>>> import numpy as np
>>> from numpy import linalg as LA
>>> np.set_printoptions(suppress=True, linewidth=140)
>>> F = np.load("out14.npy")
>>> print(F.round(4))
[[ -5.6022   8.1319  30.2457  16.5115 -28.3783 -32.1131 -35.6003   6.5121 -29.9981   4.6447  -1.8674   3.0249  -9.537 ]
 [ -4.7745   4.9724  20.3419  10.595  -18.7504 -21.9334 -24.4663   4.0311 -19.6918   2.4396  -1.5915   1.4982  -5.5293]
 [ -3.8922   2.5697  12.5128   6.0509 -11.2154 -13.8102 -15.4934   2.1838 -11.6012   0.8864  -1.2974   0.5006  -2.6844]
 [ -3.6846   2.1329  11.0313   5.2138  -9.8031 -12.2595 -13.7679   1.8527 -10.0834   0.6245  -1.2282   0.3442  -2.1969]
 [ -3.2991   1.4396   8.608    3.8692  -7.5082  -9.7077 -10.917    1.3299  -7.6179   0.2302  -1.0997   0.1206  -1.4505]
 [ -2.8125   0.7653   6.1046   2.5268  -5.1671  -7.0421  -7.921    0.8239  -5.1085  -0.1135  -0.9375  -0.0549  -0.769 ]
 [ -2.5252   0.4632   4.8897   1.9013  -4.0479  -5.7314  -6.4399   0.5964  -3.9147  -0.2454  -0.8417  -0.1121  -0.4842]
 [ -2.4406   0.3867   4.566    1.7387  -3.7525  -5.3795  -6.0414   0.5384  -3.6008  -0.2751  -0.8135  -0.1234  -0.415 ]
 [ -1.5061  -0.1235   1.8877   0.5051  -1.3856  -2.3897  -2.6417   0.1265  -1.1356  -0.3755  -0.502   -0.1255  -0.001 ]
 [ -1.3589  -0.1548   1.5951   0.3911  -1.1422  -2.0481  -2.2533   0.0929  -0.8944  -0.36    -0.453   -0.1122   0.0193]
 [ -1.0666  -0.1842   1.0986   0.2163  -0.7431  -1.4541  -1.5805   0.0449  -0.514   -0.3106  -0.3555  -0.0815   0.0365]
 [ -1.0337  -0.1849   1.0493   0.2005  -0.7047  -1.3938  -1.5125   0.0409  -0.4789  -0.3036  -0.3446  -0.0778   0.0369]
 [ -0.767   -0.1736   0.6922   0.0988  -0.4365  -0.9479  -1.0132   0.0167  -0.2462  -0.239   -0.2557  -0.0487   0.0319]
 [ -0.4916  -0.1326   0.3947   0.0357  -0.2308  -0.5585  -0.5854   0.0044  -0.0938  -0.1595  -0.1639  -0.0225   0.0181]
 [  0.7539   0.2986  -0.4239   0.0314   0.1726   0.6752   0.6121  -0.0159  -0.1419   0.2354   0.2513  -0.079    0.0949]
 [  0.85     0.3409  -0.4744   0.0348   0.191    0.7577   0.6774  -0.0227  -0.1726   0.2606   0.2833  -0.103    0.1258]
 [  0.8828   0.3554  -0.4918   0.0356   0.1975   0.7861   0.6995  -0.0255  -0.1833   0.2688   0.2943  -0.1121   0.1376]
 [  1.1518   0.4747  -0.6428   0.0342   0.2589   1.0268   0.8794  -0.0566  -0.2724   0.3273   0.3839  -0.204    0.2606]
 [  1.2493   0.5176  -0.7027   0.029    0.2863   1.1191   0.9457  -0.0722  -0.3036   0.3442   0.4164  -0.2456   0.3179]
 [  1.4396   0.5997  -0.8307   0.0093   0.3508   1.3106   1.0803  -0.1105  -0.3593   0.3694   0.4799  -0.3408   0.4513]
 [  1.9038   0.7818  -1.2305  -0.1084   0.5959   1.8651   1.4624  -0.2556  -0.4415   0.379    0.6346  -0.6583   0.9139]
 [  2.1833   0.8719  -1.5526  -0.2413   0.8248   2.2804   1.7507  -0.3854  -0.4326   0.3423   0.7278  -0.9151   1.3005]
 [  2.3532   0.9171  -1.7861  -0.35     1.0017   2.5705   1.9552  -0.4826  -0.398    0.3018   0.7844  -1.0979   1.5805]
 [  2.4353   0.9358  -1.9105  -0.4109   1.0987   2.7222   2.0632  -0.535   -0.3721   0.2768   0.8118  -1.1939   1.7289]
 [  2.4649   0.942   -1.9571  -0.4343   1.1355   2.7787   2.1037  -0.5547  -0.3612   0.267    0.8216  -1.2297   1.7844]
 [  3.2596   0.9844  -3.6602  -1.3849   2.5736   4.7467   3.5661  -1.2827   0.3065  -0.1962   1.0865  -2.4633   3.7461]
 [  3.2946   0.9798  -3.7578  -1.443    2.6596   4.8561   3.65    -1.3245   0.3554  -0.2263   1.0982  -2.5306   3.8551]
 [  3.3471   0.9717  -3.9083  -1.5329   2.7926   5.024    3.7792  -1.3888   0.4321  -0.2731   1.1157  -2.6336   4.0225]
 [  3.74     0.8633  -5.1977  -2.321    3.9511   6.4444   4.8902  -1.9376   1.1502  -0.6909   1.2467  -3.4918   5.4294]
 [  3.764    0.8538  -5.2864  -2.3761   4.0317   6.541    4.9668  -1.9752   1.2028  -0.7205   1.2547  -3.5494   5.5245]
 [  4.0885   0.6889  -6.6047  -3.2051   5.2418   7.9675   6.1102  -2.5312   2.0217  -1.1684   1.3628  -4.3885   6.9197]
 [  4.1013   0.681   -6.6615  -3.2412   5.2944   8.0286   6.1597  -2.5551   2.0583  -1.188    1.3671  -4.4241   6.9792]
 [  4.3148   0.5316  -7.665   -3.8819   6.2268   9.1033   7.0347  -2.9753   2.7199  -1.537    1.4383  -5.0439   8.0191]
 [  4.3153   0.5313  -7.6672  -3.8833   6.2288   9.1056   7.0366  -2.9762   2.7213  -1.5377   1.4384  -5.0452   8.0214]
 [  4.4107   0.4537  -8.1516  -4.1946   6.6814   9.6219   7.4603  -3.1781   3.0495  -1.7079   1.4702  -5.3398   8.5179]
 [  4.8314   0.0271 -10.5646  -5.7603   8.9541  12.1751   9.5814  -4.177    4.75    -2.5665   1.6105  -6.7706  10.9475]
 [  4.9029  -0.0598 -11.0219  -6.0592   9.3876  12.6562   9.9853  -4.365    5.0824  -2.7307   1.6343  -7.0359  11.401 ]
 [  5.1337  -0.3714 -12.5987  -7.0936  10.8875  14.31    11.3817  -5.011    6.248   -3.2997   1.7112  -7.9392  12.9502]
 [  5.4433  -0.8669 -14.965   -8.6548  13.1506  16.7795  13.4873  -5.9735   8.0439  -4.1591   1.8144  -9.2657  15.2392]
 [  5.4847  -0.9401 -15.304   -8.8792  13.4758  17.1322  13.7898  -6.1108   8.3051  -4.2826   1.8282  -9.4533  15.5641]
 [  5.8224  -1.6029 -18.2794 -10.8541  16.3386  20.2202  16.4535  -7.3104  10.6311  -5.3696   1.9408 -11.0771  18.3875]]
>>> th = np.radians(60)
>>> R = np.eye(13)
>>> R[7, 7] = R[12, 12] = np.cos(th)
>>> R[7, 12], R[12, 7] = -np.sin(th), np.sin(th)
>>> B = F @ R.T
>>> print(np.round(np.abs(B - F).max(axis=0), 4))
[ 0.      0.      0.      0.      0.      0.      0.     12.2688  0.      0.      0.      0.     15.5247]
